In [1]: import numpy as np

In [2]: from numpy import linalg as LA

In [3]: np.set_printoptions(precision=2, suppress=True, linewidth=100)

In [4]: data = np.load("x.npy")

In [5]: data
Out[5]: 
array([[ 0.94, -0.99, -0.91,  0.95, -0.96],
       [ 0.49, -0.64,  0.22, -0.92,  0.52],
       [ 0.74, -0.88, -0.8 ,  0.95, -0.91],
       [-0.89,  0.97,  0.75, -0.56,  0.81],
       [ 0.08, -0.12, -0.16,  0.35, -0.24],
       [-0.2 ,  0.29,  0.38, -0.72,  0.54],
       [ 0.08, -0.13, -0.4 ,  0.82, -0.59],
       [-0.31,  0.43,  0.12,  0.18,  0.08],
       [-0.14,  0.2 ,  0.02,  0.18, -0.02],
       [-0.25,  0.37,  0.48, -0.82,  0.65],
       [-0.85,  0.95,  0.5 ,  0.42,  0.42],
       [-0.84,  0.95,  0.77, -0.79,  0.85],
       [ 0.68, -0.84, -0.88,  0.99, -0.97],
       [-0.75,  0.89,  0.14,  0.85, -0.14],
       [-0.33,  0.46,  0.4 , -0.62,  0.52],
       [-0.28,  0.39, -0.07,  0.62, -0.23],
       [ 0.09, -0.14, -0.3 ,  0.67, -0.45],
       [-0.2 ,  0.27, -0.12,  0.62, -0.27],
       [-0.71,  0.85,  0.2 ,  0.72,  0.  ],
       [ 0.92, -0.98, -0.68, -0.18, -0.65],
       [ 0.01,  0.01,  0.56, -0.96,  0.79],
       [-0.31,  0.45,  0.56, -0.89,  0.74],
       [-0.8 ,  0.92,  0.26,  0.79,  0.03],
       [ 0.49, -0.65, -0.39,  0.35, -0.45],
       [-0.49,  0.65,  0.39, -0.35,  0.45],
       [-0.37,  0.52,  0.37, -0.49,  0.47],
       [-0.94,  0.99,  0.84, -0.62,  0.88],
       [-0.79,  0.92,  0.75, -0.82,  0.84],
       [ 0.92, -0.98, -0.73,  0.18, -0.75],
       [-0.76,  0.89,  0.18,  0.82, -0.08],
       [-0.74,  0.87,  0.31,  0.56,  0.18],
       [ 0.93, -0.98, -0.62, -0.56, -0.52],
       [-0.46,  0.62,  0.22,  0.18,  0.18],
       [-0.09,  0.11, -0.44,  0.92, -0.68],
       [-0.52,  0.69,  0.64, -0.87,  0.78],
       [ 0.39, -0.55, -0.74,  0.98, -0.9 ],
       [-0.64,  0.8 ,  0.53, -0.49,  0.61]])

In [6]: labels = data[:, 2] > np.median(data[:, 2])

In [7]: f = data[labels].mean(axis=0) - data[~labels].mean(axis=0)

In [8]: labels.astype(int)
Out[8]: 
array([0, 1, 0, 1, 0, 1, 0, 0, 0, 1, 1, 1, 0, 0, 1, 0, 0, 0, 0, 0, 1, 1, 1, 0, 1, 1, 1, 1, 0, 0, 1,
       0, 1, 0, 1, 0, 1])

In [9]: np.argsort(-np.abs(f).round(6), kind="stable")
Out[9]: array([4, 3, 2, 1, 0])

In [10]: blk = np.stack([data, 3 * data, data[::-1]])

In [11]: (blk @ data.T).shape
Out[11]: (3, 37, 37)

In [12]: blk.shape
Out[12]: (3, 37, 5)

In [13]: M2 = np.c_[data[:, :4] @ np.array([[1, 0, 1, 1], [3, 0, 0, 2], [2, 1, 2, 3], [0, 3, 3, 3]]), np.array([0, 2, 2, 5, 0, 2, 0, 2, 2, 2, 4, 1, 4, 2, 5, 0, 1, 4, 3, 2, 3, 2, 3, 3, 0, 2, 3, 2, 5, 5, 1, 3, 1, 0, 0, 5, 1])]

In [14]: M2.round(2) + 0
Out[14]: 
array([[-3.85,  1.94,  1.97, -0.92,  0.  ],
       [-0.99, -2.54, -1.83, -2.89,  2.  ],
       [-3.5 ,  2.05,  1.99, -0.57,  2.  ],
       [ 3.52, -0.93, -1.07,  1.62,  5.  ],
       [-0.6 ,  0.89,  0.81,  0.41,  0.  ],
       [ 1.43, -1.78, -1.6 , -0.64,  2.  ],
       [-1.11,  2.06,  1.74,  1.08,  0.  ],
       [ 1.22,  0.66,  0.47,  1.45,  2.  ],
       [ 0.5 ,  0.56,  0.44,  0.86,  2.  ],
       [ 1.82, -1.98, -1.75, -0.53,  2.  ],
       [ 3.  ,  1.76,  1.41,  3.81,  4.  ],
       [ 3.55, -1.6 , -1.67,  1.  ,  1.  ],
       [-3.6 ,  2.09,  1.89, -0.67,  4.  ],
       [ 2.2 ,  2.69,  2.08,  4.  ,  2.  ],
       [ 1.85, -1.46, -1.39, -0.07,  5.  ],
       [ 0.75,  1.79,  1.44,  2.15,  0.  ],
       [-0.93,  1.71,  1.5 ,  0.92,  1.  ],
       [ 0.37,  1.74,  1.42,  1.84,  4.  ],
       [ 2.24,  2.36,  1.85,  3.75,  3.  ],
       [-3.38, -1.22, -0.98, -3.62,  2.  ],
       [ 1.16, -2.32, -1.75, -1.17,  3.  ],
       [ 2.16, -2.11, -1.86, -0.4 ,  2.  ],
       [ 2.48,  2.63,  2.09,  4.19,  3.  ],
       [-2.24,  0.66,  0.76, -0.93,  3.  ],
       [ 2.24, -0.66, -0.76,  0.93,  0.  ],
       [ 1.93, -1.1 , -1.1 ,  0.31,  2.  ],
       [ 3.71, -1.02, -1.12,  1.7 ,  3.  ],
       [ 3.47, -1.71, -1.75,  0.84,  2.  ],
       [-3.48, -0.19,  0.  , -2.69,  5.  ],
       [ 2.27,  2.64,  2.06,  4.02,  5.  ],
       [ 2.49,  1.99,  1.56,  3.61,  1.  ],
       [-3.25, -2.3 , -1.99, -4.57,  3.  ],
       [ 1.84,  0.76,  0.52,  1.98,  1.  ],
       [-0.64,  2.32,  1.79,  1.57,  0.  ],
       [ 2.83, -1.97, -1.85,  0.17,  0.  ],
       [-2.74,  2.2 ,  1.85,  0.01,  5.  ],
       [ 2.82, -0.94, -1.05,  1.08,  1.  ]])

In [15]: LA.matrix_rank(np.c_[data, M2])
Out[15]: np.int64(6)

In [16]: LA.norm(LA.qr(data)[0].T @ M2, axis=0) ** 2 / ((M2 ** 2).sum(axis=0) + 1e-12)
Out[16]: array([1.  , 1.  , 1.  , 1.  , 0.11])

In [17]: LA.matrix_rank(M2)
Out[17]: np.int64(5)

In [18]: print(np.round(LA.norm(M2 - data @ LA.lstsq(data, M2)[0], axis=0), 2) + 0)
[ 0.    0.    0.    0.   15.67]
